>>> import numpy as np
>>> np.set_printoptions(precision=3, suppress=True, linewidth=140)
>>> def rd(a):
...     return np.round(a, 3) + 0
... 
>>> W0 = np.loadtxt("case7.csv", delimiter=",")
>>> W0
array([[-0.1, -0.9, -1.1],
       [-0.6, -1. ,  2. ],
       [ 1. ,  0.8, -0.4]])
>>> x = np.array([-3, 1, 2])
>>> y = W0 @ x
>>> b, lr = np.zeros(3), 1 / np.linalg.norm(W0, 2) ** 2
>>> for i in range(15):
...     b -= lr * W0.T @ (W0 @ b - y)
...     if i % 5 == 0: print(i, round(np.linalg.norm(W0 @ b - y), 3))
... 
0 1.551
5 1.152
10 0.932
>>> rd(b)
array([-1.715,  0.226,  2.173])
>>> other = np.array([[5, -2], [-1, -1], [0, 5]])
>>> np.linalg.matrix_rank(np.vstack([W0, other.T]))
np.int64(3)
>>> np.einsum("ik,kj->ji", W0, other)
array([[ 0.4, -2. ,  4.2],
       [-4.4, 12.2, -4.8]])
>>> np.einsum("ik,kj->ij", W0, other)
array([[ 0.4, -4.4],
       [-2. , 12.2],
       [ 4.2, -4.8]])
>>> rd(np.einsum("ij,ij->i", W0, W0))
array([2.03, 5.36, 1.8 ])
>>> arr = np.load("w.npy")
>>> arr
array([[ 2, -2, -4, -3,  3,  6],
       [ 4,  2,  2, -6, -3, -3],
       [-2,  6,  2,  3, -9, -3],
       [-3,  3,  6, -1,  1,  2],
       [-6, -3, -3, -2, -1, -1],
       [ 3, -9, -3,  1, -3, -1]])
>>> f = np.array([1, 0, -7, 6, -5, -2])
>>> other = arr + np.outer(f, np.eye(6)[2])
>>> np.linalg.matrix_rank(np.linalg.inv(other) - np.linalg.inv(arr), tol=1e-8)
np.int64(1)
>>> other
array([[ 2., -2., -3., -3.,  3.,  6.],
       [ 4.,  2.,  2., -6., -3., -3.],
       [-2.,  6., -5.,  3., -9., -3.],
       [-3.,  3., 12., -1.,  1.,  2.],
       [-6., -3., -8., -2., -1., -1.],
       [ 3., -9., -5.,  1., -3., -1.]])
>>> O, r_ = np.linalg.qr(W0)
>>> rd(O)
array([[-0.085,  0.869, -0.488],
       [-0.513,  0.381,  0.769],
       [ 0.854,  0.316,  0.413]])
>>> rd(O.T @ O)
array([[1., 0., 0.],
       [0., 1., 0.],
       [0., 0., 1.]])
>>> rd(r_)
array([[ 1.17 ,  1.273, -1.273],
       [ 0.   , -0.911, -0.319],
       [ 0.   ,  0.   ,  1.91 ]])
>>> rd(abs(r_[0, 0])), rd(np.linalg.norm(W0[:, 0]))
(np.float64(1.17), np.float64(1.17))
>>> C2 = arr.T @ arr
>>> np.diag(C2)
array([ 78, 143,  78,  60, 110,  60])
>>> (arr @ arr.T).shape
(6, 6)
>>> C2
array([[ 78, -26, -13, -18,   6,   3],
       [-26, 143,  78,   6, -33, -18],
       [-13,  78,  78,   3, -18, -18],
       [-18,   6,   3,  60, -20, -10],
       [  6, -33, -18, -20, 110,  60],
       [  3, -18, -18, -10,  60,  60]])
>>> m1 = np.array([[0, 1, 1, 1], [1, 0, 1, 1], [1, 1, 0, 1], [1, 1, 1, 0]])
>>> f = np.array([-2, 2, -1])
>>> np.array([np.convolve(row, f, "same") for row in m1])
array([[-2,  0, -1,  1],
       [ 2, -3,  0,  1],
       [ 0,  1, -3,  2],
       [ 0, -1,  1, -1]])
>>> np.polyval(f, m1[2])
array([-1, -1, -1, -1])
>>> f = np.array([0, 0, 2])
>>> rd(np.correlate(W0[0], W0[2], "full"))
array([ 0.04,  0.28, -0.38, -1.78, -1.1 ])
>>> np.convolve(W0[0], f)
array([ 0. ,  0. , -0.2, -1.8, -2.2])
>>> ev, vecs = np.linalg.eig(m1)
>>> rd(np.sort(np.linalg.eigvals(m1.T)))
array([-1., -1., -1.,  3.])
>>> rd(np.sort(np.linalg.eigvals(np.linalg.inv(m1))))
array([-1.   +0.j, -1.   +0.j, -1.   +0.j,  0.333+0.j])
>>> rd(m1 @ vecs[:, 0] - ev[0] * vecs[:, 0])
array([0., 0., 0., 0.])
>>> M = np.load("block16.npy")
>>> M
array([[  5.109,   0.158,   3.522,  -3.532],
       [  0.265,  -0.849,  -1.004,   6.563],
       [ -4.718,   6.371,   0.776,  -5.825],
       [ -0.222,   6.514,   3.053,  -9.559],
       [ -8.741,   9.181,   5.609, -11.56 ],
       [ -7.694,  -6.179,  -5.645,   0.463],
       [ -2.004,   0.217,  -6.455,  -3.889],
       [ -3.012,   3.52 ,  10.574,  -3.937],
       [ -5.769,  -1.009,  -8.51 ,  -4.219],
       [ -2.454,   1.68 ,  -9.604, -14.827],
       [ -1.108,  -2.64 ,  -4.508,  -0.556],
       [ -7.815,   4.816,  -5.601,  -3.31 ]])
>>> Xc = M - M.mean(axis=0)
>>> U, s, Vh = np.linalg.svd(Xc, full_matrices=False)
>>> rd(Vh[0] * np.sign(Vh[0, np.abs(Vh[0]).argmax()]))
array([-0.013,  0.539,  0.694, -0.477])
>>> rd(s)
array([23.753, 19.882, 12.625,  7.163])
>>> np.abs(Vh[0]).argmax()
np.int64(2)
>>> np.searchsorted(np.cumsum(s ** 2) / (s ** 2).sum(), 0.9) + 1
np.int64(3)
>>> np.abs(U[:, 0]).argmax()
np.int64(4)
>>> rd((s ** 2).sum() ** 2 / (s ** 4).sum())
np.float64(2.724)
>>> np.linalg.matrix_rank(Xc)
np.int64(4)
>>> x = np.array([-3, 2, -3, -1])
>>> y = M @ x
>>> b, lr = np.zeros(4), 1 / np.linalg.norm(M, 2) ** 2
>>> for i in range(250):
...     b -= lr * M.T @ (M @ b - y)
...     if i % 50 == 0: print(i, round(np.linalg.norm(M @ b - y), 3))
... 
0 30.926
50 0.487
100 0.019
150 0.001
200 0.0
>>> rd(np.linalg.cond(M))
np.float64(4.003)
>>> f, v = M[1], M[3]
>>> rd(f @ f)
np.float64(44.872)
>>> rd(f @ v)
np.float64(-71.39)
>>> p = (f @ v) / (f @ f) * f
>>> rd(v - p)
array([0.2  , 5.163, 1.456, 0.883])
>>> np.linalg.matrix_rank(np.outer(f, v))
np.int64(1)
>>> feats = np.loadtxt("out14.csv", delimiter=",")
>>> feats
array([[-3.,  1.],
       [ 0., -3.]])
>>> other = np.array([[-1, -4], [-4, 1]])
>>> cent = np.kron(other, feats)
>>> cent.shape
(4, 4)
>>> f = np.array([3, -1])
>>> other = feats + np.outer(f, np.eye(2)[0])
>>> rd(np.linalg.det(other) / np.linalg.det(feats)), rd(1 + np.linalg.solve(feats, f)[0])
(np.float64(0.111), np.float64(0.111))
>>> other
array([[ 0.,  1.],
       [-1., -3.]])
>>> np.prod(np.diag(feats)), rd(np.linalg.det(feats))
(np.float64(9.0), np.float64(9.0))
>>> O, vecs = np.linalg.qr(feats[:, :1])[0], np.linalg.qr(feats[:, 1:])[0]
>>> s = np.linalg.svd(O.T @ vecs, compute_uv=False)
>>> (s > 0.9).sum()
np.int64(0)
>>> rd(s)
array([0.316])
>>> rd(np.linalg.norm(O @ O.T - vecs @ vecs.T, 2))
np.float64(0.949)
>>> mat = np.array([[-5, -1, 4, 1], [0, 3, 5, 5], [0, 0, 4, -2], [0, 0, 0, 0]])
>>> np.einsum("ii->", mat)
np.int64(2)
>>> np.kron(np.eye(2, dtype=int), mat)
array([[-5, -1,  4,  1,  0,  0,  0,  0],
       [ 0,  3,  5,  5,  0,  0,  0,  0],
       [ 0,  0,  4, -2,  0,  0,  0,  0],
       [ 0,  0,  0,  0,  0,  0,  0,  0],
       [ 0,  0,  0,  0, -5, -1,  4,  1],
       [ 0,  0,  0,  0,  0,  3,  5,  5],
       [ 0,  0,  0,  0,  0,  0,  4, -2],
       [ 0,  0,  0,  0,  0,  0,  0,  0]])
>>> rd(np.linalg.eigvals(mat).sum().real)
np.float64(2.0)
>>> rd(np.linalg.det(mat[::-1]))
np.float64(0.0)
>>> rd(np.linalg.det(mat.T))
np.float64(0.0)
>>> np.poly(mat)
array([  1.,  -2., -23.,  60.,   0.])
>>> np.einsum("ij,ji->", mat, mat)
np.int64(50)
>>> np.linalg.matrix_rank(mat - mat[0, 0] * np.eye(4))
np.int64(3)
>>> mat @ mat
array([[ 25,   2,  -9, -18],
       [  0,   9,  35,   5],
       [  0,   0,  16,  -8],
       [  0,   0,   0,   0]])
>>> np.prod(np.diag(mat)), rd(np.linalg.det(mat))
(np.int64(0), np.float64(0.0))
>>> [int(np.linalg.matrix_rank(np.linalg.matrix_power(mat, p))) for p in range(1, 5)]
[3, 3, 3, 3]
>>> U, s, Vh = np.linalg.svd(mat)
>>> vecs = Vh[:(s > 1e-8).sum()]
>>> rng = np.random.default_rng(9198)
>>> x = mat[0] + -3 * mat[2] + rng.integers(2) * np.eye(4)[2]
>>> x
array([-5., -1., -8.,  7.])
>>> np.allclose(vecs.T @ vecs @ x, x)
True
>>> np.linalg.matrix_rank(np.vstack([mat, x]))
np.int64(3)
>>> F = np.load("a.npy")
>>> F
array([[ 3,  0,  3,  0,  3,  0],
       [ 1,  2,  1,  2,  1,  2],
       [-2,  0, -2,  0, -2,  0],
       [ 3,  0,  3,  0,  3,  0],
       [ 1,  2,  1,  2,  1,  2],
       [-2,  0, -2,  0, -2,  0]])
>>> # null space of dimension 4
>>> U, s, Vh = np.linalg.svd(F, full_matrices=False)
>>> rd(U.T @ F @ Vh.T)
array([[9.29 , 0.   , 0.   , 0.   , 0.   , 0.   ],
       [0.   , 4.657, 0.   , 0.   , 0.   , 0.   ],
       [0.   , 0.   , 0.   , 0.   , 0.   , 0.   ],
       [0.   , 0.   , 0.   , 0.   , 0.   , 0.   ],
       [0.   , 0.   , 0.   , 0.   , 0.   , 0.   ],
       [0.   , 0.   , 0.   , 0.   , 0.   , 0.   ]])
>>> np.abs(U[:, 0]).round(6).argmax()
np.int64(0)
>>> rd(np.cumsum(s ** 2) / np.sum(s ** 2))
array([0.799, 1.   , 1.   , 1.   , 1.   , 1.   ])
>>> np.allclose(F, F.T)
False
>>> rd(np.abs(np.linalg.eigvals(F)).max())
np.float64(4.0)
>>> F @ F
array([[ 6,  6,  6,  6,  6,  6],
       [ 6,  6,  6,  6,  6,  6],
       [-4, -4, -4, -4, -4, -4],
       [ 6,  6,  6,  6,  6,  6],
       [ 6,  6,  6,  6,  6,  6],
       [-4, -4, -4, -4, -4, -4]])
>>> (F - F.T) / 2
array([[ 0. , -0.5,  2.5, -1.5,  1. ,  1. ],
       [ 0.5,  0. ,  0.5,  1. , -0.5,  1. ],
       [-2.5, -0.5,  0. , -1.5, -1.5,  1. ],
       [ 1.5, -1. ,  1.5,  0. ,  0.5,  0. ],
       [-1. ,  0.5,  1.5, -0.5,  0. ,  2. ],
       [-1. , -1. , -1. ,  0. , -2. ,  0. ]])
>>> U, s, Vh = np.linalg.svd(F)
>>> np.argmax(s[:-1] / (s[1:] + 1e-6)) + 1
np.int64(2)
>>> other = U[:, :2] @ np.diag(s[:2]) @ Vh[:2]
>>> np.linalg.matrix_rank(F, rtol=0.05)
np.int64(2)
>>> rd(np.abs(F - other).max())
np.float64(0.0)
>>> data = np.loadtxt("arr.csv", delimiter=",")
>>> data
array([[ 3.86 ,  0.164,  1.516],
       [ 0.164, -1.119,  1.884],
       [ 1.516,  1.884,  2.259]])
>>> # symmetric
>>> x = np.array([-1, 1, -1])
>>> data @ np.eye(3)[2]
array([1.516, 1.884, 2.259])
>>> data @ x
array([-5.212, -3.167, -1.891])
>>> np.linalg.norm(data @ x) <= np.linalg.norm(data, 2) * np.linalg.norm(x) + 1e-9
np.True_
>>> ev, vecs = np.linalg.eig(data)
>>> rd(np.sort(np.linalg.eigvals(data @ data)))
array([ 4.002,  4.002, 25.   ])
>>> rd(np.sort(np.linalg.eigvals(data.T)))
array([-2.001,  2.001,  5.   ])
>>> x = np.array([3, 3, 1])
>>> a = np.maximum(data @ x, 0)
>>> rd(a)
array([13.588,  0.   , 12.459])
>>> rd(np.maximum(data @ (3 * x), 0))
array([40.764,  0.   , 37.377])
>>> np.flatnonzero(a > 1e-9)
array([0, 2])
>>> D = np.linalg.norm(M[:, None] - M[None], axis=-1)
>>> (D + 1e9 * np.eye(12)).round(6).argmin(axis=1)
array([ 3, 10,  3,  2,  2, 10,  8,  3,  6,  6,  6,  8])
>>> D.mean(axis=1).argmax()
np.int64(4)
>>> rd(np.linalg.norm(M, axis=1))
array([ 7.142,  6.699,  9.868, 11.966, 18.05 , 11.378,  7.801, 12.197, 11.159, 17.914,  5.369, 11.251])
>>> D[0].round(6).argsort(kind="stable")[:4]
array([ 0,  3, 10,  7])
>>> rd(D[0])
array([ 0.   , 12.119, 12.164, 10.265, 18.494, 17.438, 12.258, 11.276, 16.277, 18.957, 10.946, 16.493])
>>> rd(np.linalg.norm(M - M.mean(axis=0), axis=1))
array([ 9.873, 11.914,  5.472,  8.766, 13.605, 11.242,  5.39 , 12.192,  8.009, 13.146,  6.998,  6.993])
>>> rd(D[:5, :5])
array([[ 0.   , 12.119, 12.164, 10.265, 18.494],
       [12.119,  0.   , 15.284, 18.189, 23.535],
       [12.164, 15.284,  0.   ,  6.274,  8.963],
       [10.265, 18.189,  6.274,  0.   ,  9.499],
       [18.494, 23.535,  8.963,  9.499,  0.   ]])
>>> rd(np.abs(np.linalg.eigvals(data)).max())
np.float64(5.0)
>>> np.trace(data)
np.float64(5.0)
>>> rd(np.linalg.det(data))
np.float64(-20.01)
>>> rd(data @ data)
array([[17.225,  3.306,  9.585],
       [ 3.306,  4.829,  2.396],
       [ 9.585,  2.396, 10.951]])
>>> np.allclose(data @ data.T, data.T @ data)
True
>>> np.allclose(data, data.T)
True
>>> rd(np.linalg.matrix_power(data, 4))
array([[399.499,  95.871, 277.995],
       [ 95.871,  39.985,  69.499],
       [277.995,  69.499, 217.542]])
>>> (data + data.T) / 2
array([[ 3.86 ,  0.164,  1.516],
       [ 0.164, -1.119,  1.884],
       [ 1.516,  1.884,  2.259]])
>>> rd(np.sort(np.abs(np.linalg.eigvals(data))))
array([2.001, 2.001, 5.   ])
